$ ipython --no-banner

In [1]: import numpy as np

In [2]: import numpy.linalg as la

In [3]: np.set_printoptions(precision=1, suppress=True, linewidth=140, floatmode="fixed")

In [4]: rnd = lambda a: np.round(a, 1) + 0

In [5]: data = np.load("arr.npy")

In [6]: print(data)
[[ 0  1 -1 -1]
 [-1  0 -1 -1]
 [ 1  1  0  0]
 [ 1  1  0  0]]

In [7]: # column 3 repeats column 2

In [8]: Uu, sv, Vh = la.svd(data)

In [9]: print(np.argmax(sv[:-1] / (sv[1:] + 1e-6)) + 1)
2

In [10]: other = Uu[:, :2] @ np.diag(sv[:2]) @ Vh[:2]

In [11]: print(rnd(np.abs(data - other).max()))
0.0

In [12]: print(rnd(la.norm(data - other) / la.norm(data)))
0.0

In [13]: print(la.matrix_rank(data, rtol=0.05))
2

In [14]: print(rnd(other))
[[ 0.0  1.0 -1.0 -1.0]
 [-1.0  0.0 -1.0 -1.0]
 [ 1.0  1.0  0.0  0.0]
 [ 1.0  1.0  0.0  0.0]]

In [15]: m1 = np.load("dump.npy")

In [16]: print(m1)
[[ 4  4 -3]
 [ 4  3  4]
 [-2 -4 -5]]

In [17]: x0 = np.array([5, 0, 4])

In [18]: rhs = m1 @ x0

In [19]: print(rhs)
[  8  36 -30]

In [20]: print(rnd(la.solve(m1, m1[:, 2])))
[0.0 0.0 1.0]

In [21]: r0 = np.array([-2, 2, 2])

In [22]: other = m1 + np.outer(r0, np.eye(3)[0])

In [23]: print(other)
[[ 2.0  4.0 -3.0]
 [ 6.0  3.0  4.0]
 [ 0.0 -4.0 -5.0]]

In [24]: print(la.matrix_rank(other - m1))
1

In [25]: print(la.matrix_rank(la.inv(other) - la.inv(m1), tol=1e-8))
1

In [26]: print(rnd(la.det(other) / la.det(m1)), rnd(1 + la.solve(m1, r0)[0]))
2.4 2.4

In [27]: proj = np.triu(np.array([[2, -1, 1], [1, 1, 0], [2, 1, 1]]), 1) + np.eye(3)

In [28]: other = proj @ m1 @ la.inv(proj)

In [29]: print(rnd(la.det(other)))
82.0

In [30]: print(rnd(np.poly(other)))
[  1.0  -2.0 -29.0 -82.0]

In [31]: print(np.einsum("ij,ji->", m1, m1))
62

In [32]: print(rnd(la.det(m1.T)))
82.0

In [33]: print(rnd(la.det(2 * m1)), rnd(la.det(m1)))
656.0 82.0

In [34]: print(m1 @ m1)
[[ 38  40  19]
 [ 20   9 -20]
 [-14   0  15]]

In [35]: assert m1 == m1.T
Traceback (most recent call last):
  Cell In[35], line 1
    assert m1 == m1.T
ValueError: The truth value of an array with more than one element is ambiguous. Use a.any() or a.all()


In [36]: print(np.allclose(m1 @ m1.T, m1.T @ m1))
False

In [37]: print(rnd(la.det(m1)))
82.0

In [38]: E = np.array([[0.6, 0.2, 0.4], [-2.9, 0.4, -0.3], [0.0, -0.4, -0.2]])

In [39]: # row 1 dominates

In [40]: x0 = np.array([2, 7, 1])

In [41]: rhs = m1 @ x0

In [42]: b, lr = np.zeros(3), 1 / la.norm(m1, 2) ** 2

In [43]: for i in range(40):
    ...:     b -= lr * m1.T @ (m1 @ b - rhs)
    ...:     if i % 10 == 0: print(i, round(la.norm(m1 @ b - rhs), 1))
    ...: 
0 9.4
10 3.8
20 3.0
30 2.4

In [44]: print(rnd(la.cond(m1)))
6.5

In [45]: Uu, sv, Vh = la.svd(E, full_matrices=False)

In [46]: print(Uu.shape, sv.shape, Vh.shape)
(3, 3) (3,) (3, 3)

In [47]: print(np.allclose(Uu * sv @ Vh, E))
True

In [48]: r0 = np.array([5, 5, 2])

In [49]: other = E + np.outer(r0, np.eye(3)[0])

In [50]: print(rnd(la.det(other) / la.det(E)), rnd(1 + la.solve(E, r0)[0]))
-7.9 -7.9

In [51]: print(la.matrix_rank(other - E))
1

In [52]: W0 = np.load("test17.npy")

In [53]: print(W0)
[[-1 -1  0  3]
 [ 3  3  0 -1]
 [ 0  0 -1  0]
 [ 3  0  0 -3]]

In [54]: # 2 blocks once reordered

In [55]: O, V = la.qr(W0[:, :1])[0], la.qr(W0[:, 1:])[0]

In [56]: sv = la.svd(O.T @ V, compute_uv=False)

In [57]: print((sv > 0.9).sum())
0

In [58]: other = np.array([[0, 2], [0, 2]])

In [59]: C = np.kron(other, W0)

In [60]: print(la.matrix_rank(C))
4

In [61]: print(C.shape)
(8, 8)

In [62]: print(W0.reshape(2, -1))
[[-1 -1  0  3  3  3  0 -1]
 [ 0  0 -1  0  3  0  0 -3]]

In [63]: print(W0.ravel(order="F"))
[-1  3  0  3 -1  3  0  0  0  0 -1  0  3 -1  0 -3]

In [64]: print(W0.reshape(-1, 2))
[[-1 -1]
 [ 0  3]
 [ 3  3]
 [ 0 -1]
 [ 0  0]
 [-1  0]
 [ 3  0]
 [ 0 -3]]

In [65]: blk = W0.reshape(4, 2, -1)

In [66]: print(blk[:, 0])
[[-1 -1]
 [ 3  3]
 [ 0  0]
 [ 3  0]]

In [67]: print(blk.shape)
(4, 2, 2)

In [68]: print(blk.sum(axis=1))
[[-1  2]
 [ 3  2]
 [-1  0]
 [ 3 -3]]

In [69]: print(np.einsum("ihd,jhd->hij", blk, blk).shape)
(2, 4, 4)

In [70]: print(blk.transpose(1, 0, 2))
[[[-1 -1]
  [ 3  3]
  [ 0  0]
  [ 3  0]]

 [[ 0  3]
  [ 0 -1]
  [-1  0]
  [ 0 -3]]]

In [71]: print(np.einsum("ihd,ihd->ih", blk, blk))
[[ 2  9]
 [18  1]
 [ 0  1]
 [ 9  9]]

In [72]: print(np.swapaxes(blk, 1, 2)[1])
[[ 3  0]
 [ 3 -1]]

In [73]: other = np.array([[2]])

In [74]: C = np.array([[-1, -1], [3, -2]])

In [75]: feats = np.block([[other, np.zeros((1, 2))], [np.zeros((2, 1)), C]])

In [76]: print(feats)
[[ 2.0  0.0  0.0]
 [ 0.0 -1.0 -1.0]
 [ 0.0  3.0 -2.0]]

In [77]: O, V = la.qr(feats[:, :1])[0], la.qr(feats[:, 1:])[0]

In [78]: sv = la.svd(O.T @ V, compute_uv=False)

In [79]: print(np.degrees(np.arccos(sv.clip(0, 1))))
[90.0]

In [80]: mat = np.loadtxt("block9.csv", delimiter=",")

In [81]: print(rnd(mat))
[[0.0 0.2 0.2 0.0]
 [0.2 0.4 0.4 0.2]
 [0.2 0.4 0.4 0.2]
 [0.0 0.2 0.2 0.0]]

In [82]: # rows 1 and 2 are equal

In [83]: rk = la.matrix_rank(mat)

In [84]: print(rk)
1

In [85]: ns = la.svd(mat)[2][rk:].T

In [86]: print(rnd(mat @ ns))
[[0.0 0.0 0.0]
 [0.0 0.0 0.0]
 [0.0 0.0 0.0]
 [0.0 0.0 0.0]]

In [87]: print(la.matrix_rank(mat.T @ mat), la.matrix_rank(mat @ mat.T))
1 1

In [88]: evals, V = la.eigh(mat)

In [89]: x0 = np.array([0, 0, 1, 2])

In [90]: print(np.abs(mat).sum(axis=1).max(), rnd(np.abs(evals).max()))
1.2 1.0

In [91]: print(rnd(x0 @ mat @ x0))
1.2

In [92]: print(rnd(x0 @ mat @ x0 / (x0 @ x0)), rnd(evals[0]), rnd(evals[-1]))
0.2 0.0 1.0

In [93]: evals, V = la.eigh(mat)

In [94]: print(rnd(V @ np.diag(evals) @ V.T))
[[0.1 0.1 0.1 0.0]
 [0.1 0.4 0.4 0.2]
 [0.1 0.4 0.4 0.1]
 [0.0 0.2 0.1 0.0]]

In [95]: print(np.unique(evals.round(6) + 0, return_counts=True)[1])
[3 1]

In [96]: print(evals.sum(), np.trace(mat))
1.0 1.0

In [97]: print(rnd(V.T @ V))
[[1.0 0.0 0.0 0.0]
 [0.0 1.0 0.0 0.0]
 [0.0 0.0 1.0 0.0]
 [0.0 0.0 0.0 1.0]]

In [98]: print(np.abs(V[:, -1]).round(6).argmax())
1

In [99]: print(rnd(la.eigvalsh(mat + 5 * np.eye(4))))
[5.0 5.0 5.0 6.0]

In [100]: print((evals > 1e-8).sum(), (evals < -1e-8).sum())
1 0

In [101]: print(rnd(np.abs(V[:, -1])))
[0.2 0.7 0.7 0.2]

In [102]: print(rnd(np.sort(la.eigvals(W0).real)))
[-5.0 -1.0  2.0  2.0]

In [103]: print((W0 != 0).astype(int))
[[1 1 0 1]
 [1 1 0 1]
 [0 0 1 0]
 [1 0 0 1]]

In [104]: print((la.matrix_power((W0 != 0) + (W0.T != 0) + np.eye(4), 4) > 0).astype(int))
[[1 1 0 1]
 [1 1 0 1]
 [0 0 1 0]
 [1 1 0 1]]

In [105]: W = np.array([[1, 1, 2, 2], [2, 2, 3, 2], [2, 2, 2, 1], [1, 1, 1, 0]])

In [106]: b = np.array([0, 1, 8, 1])

In [107]: H = np.maximum(mat @ W + b, 0)

In [108]: print((H > 0).astype(int))
[[1 1 1 1]
 [1 1 1 1]
 [1 1 1 1]
 [1 1 1 1]]

In [109]: print(rnd(H))
[[ 0.7  1.7  8.9  1.6]
 [ 2.1  3.1 10.7  2.6]
 [ 2.1  3.1 10.7  2.6]
 [ 0.7  1.7  8.9  1.6]]

In [110]: print(la.matrix_rank(H))
2

In [111]: C = np.array([[1, -3, 3], [1, 3, 0], [-1, 0, 2], [-3, -3, -3]])

In [112]: print(rnd(H @ C))
[[-11.2  -1.6  15.2]
 [-13.4  -5.0  19.8]
 [-13.4  -5.0  19.8]
 [-11.2  -1.6  15.2]]

In [113]: print(W @ C)
[[-6 -6  1]
 [-5 -6  6]
 [-1 -3  7]
 [ 1  0  5]]

In [114]: print((H @ C).round(6).argmax(axis=1))
[2 2 2 2]

In [115]: K = np.load("sample16.npy")

In [116]: print(K)
[[-6  0  0]
 [ 1  7  0]
 [ 2  2 -2]]

In [117]: print([int(la.matrix_rank(la.matrix_power(K, p))) for p in range(1, 4)])
[3, 3, 3]

In [118]: print(la.matrix_power(K - np.diag(np.diag(K)), 3))
[[0 0 0]
 [0 0 0]
 [0 0 0]]

In [119]: O, V = la.qr(K[:, :1])[0], la.qr(K[:, 1:])[0]

In [120]: sv = la.svd(O.T @ V, compute_uv=False)

In [121]: print((sv > 0.9).sum())
0

In [122]: rng = np.random.default_rng(873639)

In [123]: z = rng.permutation(3)

In [124]: print(z)
[0 2 1]

In [125]: other = K[z][:, z]

In [126]: print(np.trace(other))
-1

In [127]: print(np.diag(other))
[-6 -2  7]

In [128]: print(la.matrix_power(K, 4))
[[1296    0    0]
 [  85 2401    0]
 [-550  530   16]]

In [129]: assert K == K.T
Traceback (most recent call last):
  Cell In[129], line 1
    assert K == K.T
ValueError: The truth value of an array with more than one element is ambiguous. Use a.any() or a.all()


In [130]: print((K + K.T) / 2)
[[-6.0  0.5  1.0]
 [ 0.5  7.0  1.0]
 [ 1.0  1.0 -2.0]]

In [131]: print(np.trace(K))
-1

In [132]: print(rnd(np.sort(np.abs(la.eigvals(K)))))
[2.0 6.0 7.0]

In [133]: print(np.allclose(K @ K.T, K.T @ K))
False

In [134]: print(K @ K)
[[ 36   0   0]
 [  1  49   0]
 [-14  10   4]]

In [135]: print(rnd(np.abs(la.eigvals(K)).max()))
7.0

In [136]: print((K - K.T) / 2)
[[ 0.0 -0.5 -1.0]
 [ 0.5  0.0 -1.0]
 [ 1.0  1.0  0.0]]

In [137]: O = K.astype(float).copy()

In [138]: for j in range(3):
     ...:     O[:, j] -= O[:, :j] @ (O[:, :j].T @ O[:, j])
     ...:     O[:, j] /= la.norm(O[:, j])
     ...: 

In [139]: print(rnd(O.T @ K))
[[ 6.4  1.7 -0.6]
 [ 0.0  7.1 -0.4]
 [ 0.0  0.0  1.9]]

In [140]: A = np.loadtxt("a.csv", delimiter=",")

In [141]: print(rnd(A))
[[ 1.0  0.0  0.0  0.0]
 [ 0.0  0.5  0.0  0.9]
 [ 0.0  0.0  1.0  0.0]
 [ 0.0 -0.9  0.0  0.5]]

In [142]: O, R = la.qr(A)

In [143]: print(rnd(O.T @ O))
[[1.0 0.0 0.0 0.0]
 [0.0 1.0 0.0 0.0]
 [0.0 0.0 1.0 0.0]
 [0.0 0.0 0.0 1.0]]

In [144]: print(rnd(np.abs(np.diag(R))))
[1.0 1.0 1.0 1.0]

In [145]: print(O.shape, R.shape)
(4, 4) (4, 4)

In [146]: z = rng.permutation(4)

In [147]: other = A[:, z] * rng.choice([-1, 1], 4)

In [148]: print(rnd(other))
[[ 0.0  0.0  0.0 -1.0]
 [ 0.0 -0.9  0.5  0.0]
 [ 1.0  0.0  0.0  0.0]
 [ 0.0 -0.5 -0.9  0.0]]

In [149]: Uu, _, Vh = la.svd(A.T @ other)

In [150]: print(rnd(la.lstsq(A, other)[0]))
[[ 0.0  0.0  0.0 -1.0]
 [ 0.0  0.0  1.0  0.0]
 [ 1.0  0.0  0.0  0.0]
 [ 0.0 -1.0  0.0  0.0]]

In [151]: print(Uu @ Vh)
[[ 0.0  0.0  0.0 -1.0]
 [ 0.0  0.0  1.0  0.0]
 [ 1.0  0.0  0.0  0.0]
 [ 0.0 -1.0  0.0  0.0]]

In [152]: print(z)
[2 3 1 0]

In [153]: print(rnd(la.det(2 * other)), rnd(la.det(other)))
-16.0 -1.0

In [154]: print(rnd(la.eigvals(other)))
[ 1.0+0.0j -0.4+0.9j -0.4-0.9j -1.0+0.0j]

In [155]: print(rnd(np.poly(other)))
[ 1.0  0.9  0.0 -0.9 -1.0]

In [156]: x0 = np.array([0, -3, 0, -3])

In [157]: print([p for p in range(1, 25) if np.allclose(la.matrix_power(A, p), np.eye(4))])
[6, 12, 18, 24]

In [158]: print(rnd(la.norm(x0)), rnd(la.norm(A @ x0)))
4.2 4.2

In [159]: print(rnd(la.det(A)))
1.0

In [160]: print(rnd(np.sort(la.eigvals(A).real)))
[0.5 0.5 1.0 1.0]

In [161]: print(rnd(la.det(A)))
1.0

In [162]: print((la.matrix_power((A != 0) + (A.T != 0) + np.eye(4), 4) > 0).astype(int))
[[1 0 0 0]
 [0 1 0 1]
 [0 0 1 0]
 [0 1 0 1]]
